>>> import numpy as np
>>> np.set_printoptions(suppress=True, linewidth=160)
>>> rd = lambda a: np.round(a, 2) + 0
>>> J = np.loadtxt("run5.csv", delimiter=",")
>>> print(J)
[[ 3.  6.  6.  6.  3.  0.  3.  6.  3.  0.  6.  6.  6.  3.  0.]
 [-2. -4. -4. -4. -2.  0. -2. -4. -2.  0. -4. -4. -4. -2.  0.]
 [ 3.  6.  6.  6.  3.  0.  3.  6.  3.  0.  6.  6.  6.  3.  0.]
 [-2. -4. -4. -4. -2.  0. -2. -4. -2.  0. -4. -4. -4. -2.  0.]
 [-3. -6. -6. -6. -3.  0. -3. -6. -3.  0. -6. -6. -6. -3.  0.]
 [ 3.  6.  6.  6.  3.  0.  3.  6.  3.  0.  6.  6.  6.  3.  0.]
 [-1. -2. -2. -2. -1.  0. -1. -2. -1.  0. -2. -2. -2. -1.  0.]
 [ 3.  6.  6.  6.  3.  0.  3.  6.  3.  0.  6.  6.  6.  3.  0.]]
>>> left, s, Vh = np.linalg.svd(J, full_matrices=False)
>>> rd(s / s[0])
array([1., 0., 0., 0., 0., 0., 0., 0.])
>>> np.abs(left[:, 0]).round(6).argmax()
np.int64(0)
>>> rd(left.T @ J @ Vh.T)
array([[42.21,  0.  ,  0.  ,  0.  ,  0.  ,  0.  ,  0.  ,  0.  ],
       [ 0.  ,  0.  ,  0.  ,  0.  ,  0.  ,  0.  ,  0.  ,  0.  ],
       [ 0.  ,  0.  ,  0.  ,  0.  ,  0.  ,  0.  ,  0.  ,  0.  ],
       [ 0.  ,  0.  ,  0.  ,  0.  ,  0.  ,  0.  ,  0.  ,  0.  ],
       [ 0.  ,  0.  ,  0.  ,  0.  ,  0.  ,  0.  ,  0.  ,  0.  ],
       [ 0.  ,  0.  ,  0.  ,  0.  ,  0.  ,  0.  ,  0.  ,  0.  ],
       [ 0.  ,  0.  ,  0.  ,  0.  ,  0.  ,  0.  ,  0.  ,  0.  ],
       [ 0.  ,  0.  ,  0.  ,  0.  ,  0.  ,  0.  ,  0.  ,  0.  ]])
>>> np.cumsum(s ** 2) / np.sum(s ** 2)
array([1., 1., 1., 1., 1., 1., 1., 1.])
>>> np.allclose(left * s @ Vh, J)
True
>>> rd(s)
array([42.21,  0.  ,  0.  ,  0.  ,  0.  ,  0.  ,  0.  ,  0.  ])
>>> rd(np.abs(Vh[0]))
array([0.17, 0.35, 0.35, 0.35, 0.17, 0.  , 0.17, 0.35, 0.17, 0.  , 0.35, 0.35, 0.35, 0.17, 0.  ])
>>> (s > 1e-8).sum()
np.int64(1)
>>> print(rd(left.T @ left))
[[1. 0. 0. 0. 0. 0. 0. 0.]
 [0. 1. 0. 0. 0. 0. 0. 0.]
 [0. 0. 1. 0. 0. 0. 0. 0.]
 [0. 0. 0. 1. 0. 0. 0. 0.]
 [0. 0. 0. 0. 1. 0. 0. 0.]
 [0. 0. 0. 0. 0. 1. 0. 0.]
 [0. 0. 0. 0. 0. 0. 1. 0.]
 [0. 0. 0. 0. 0. 0. 0. 1.]]
>>> np.allclose(J[:-1].T @ np.linalg.lstsq(J[:-1].T, J[-1])[0], J[-1])
True
>>> rd(J @ np.linalg.pinv(J) @ J)
array([[ 3.,  6.,  6.,  6.,  3.,  0.,  3.,  6.,  3.,  0.,  6.,  6.,  6.,  3.,  0.],
       [-2., -4., -4., -4., -2.,  0., -2., -4., -2.,  0., -4., -4., -4., -2.,  0.],
       [ 3.,  6.,  6.,  6.,  3.,  0.,  3.,  6.,  3.,  0.,  6.,  6.,  6.,  3.,  0.],
       [-2., -4., -4., -4., -2.,  0., -2., -4., -2.,  0., -4., -4., -4., -2.,  0.],
       [-3., -6., -6., -6., -3.,  0., -3., -6., -3.,  0., -6., -6., -6., -3.,  0.],
       [ 3.,  6.,  6.,  6.,  3.,  0.,  3.,  6.,  3.,  0.,  6.,  6.,  6.,  3.,  0.],
       [-1., -2., -2., -2., -1.,  0., -1., -2., -1.,  0., -2., -2., -2., -1.,  0.],
       [ 3.,  6.,  6.,  6.,  3.,  0.,  3.,  6.,  3.,  0.,  6.,  6.,  6.,  3.,  0.]])
>>> rd(np.trace(np.linalg.pinv(J) @ J))
np.float64(1.0)
>>> np.unique(J.round(6), axis=0).shape
(4, 15)
>>> feats = np.loadtxt("x.csv", delimiter=",")
>>> feats
array([[  3.,   4.,   5.,   6.,   7.,   8.,   9.,  10.,  11.,  12.,  13.,  14.,  15.],
       [ 16.,  17.,  18.,  19.,  20.,  21.,  22.,  23.,  24.,  25.,  26.,  27.,  28.],
       [ 29.,  30.,  31.,  32.,  33.,  34.,  35.,  36.,  37.,  38.,  39.,  40.,  41.],
       [ 42.,  43.,  44.,  45.,  46.,  47.,  48.,  49.,  50.,  51.,  52.,  53.,  54.],
       [ 55.,  56.,  57.,  58.,  59.,  60.,  61.,  62.,  63.,  64.,  65.,  66.,  67.],
       [ 68.,  69.,  70.,  71.,  72.,  73.,  74.,  75.,  76.,  77.,  78.,  79.,  80.],
       [ 81.,  82.,  83.,  84.,  85.,  86.,  87.,  88.,  89.,  90.,  91.,  92.,  93.],
       [ 94.,  95.,  96.,  97.,  98.,  99., 100., 101., 102., 103., 104., 105., 106.],
       [107., 108., 109., 110., 111., 112., 113., 114., 115., 116., 117., 118., 119.],
       [120., 121., 122., 123., 124., 125., 126., 127., 128., 129., 130., 131., 132.],
       [133., 134., 135., 136., 137., 138., 139., 140., 141., 142., 143., 144., 145.],
       [146., 147., 148., 149., 150., 151., 152., 153., 154., 155., 156., 157., 158.],
       [159., 160., 161., 162., 163., 164., 165., 166., 167., 168., 169., 170., 171.],
       [172., 173., 174., 175., 176., 177., 178., 179., 180., 181., 182., 183., 184.]])
>>> left, s, Vh = np.linalg.svd(feats)
>>> evecs = Vh[:(s > 1e-8).sum()]
>>> rng = np.random.default_rng(64404)
>>> vec = feats[5] + -2 * feats[8] + rng.integers(2) * np.eye(13)[5]
>>> vec
array([-146., -147., -148., -149., -150., -151., -152., -153., -154., -155., -156., -157., -158.])
>>> np.allclose(evecs.T @ evecs @ vec, vec)
True
>>> rd(np.diag(evecs.T @ evecs))
array([0.27, 0.21, 0.16, 0.13, 0.1 , 0.08, 0.08, 0.08, 0.1 , 0.13, 0.16, 0.21, 0.27])
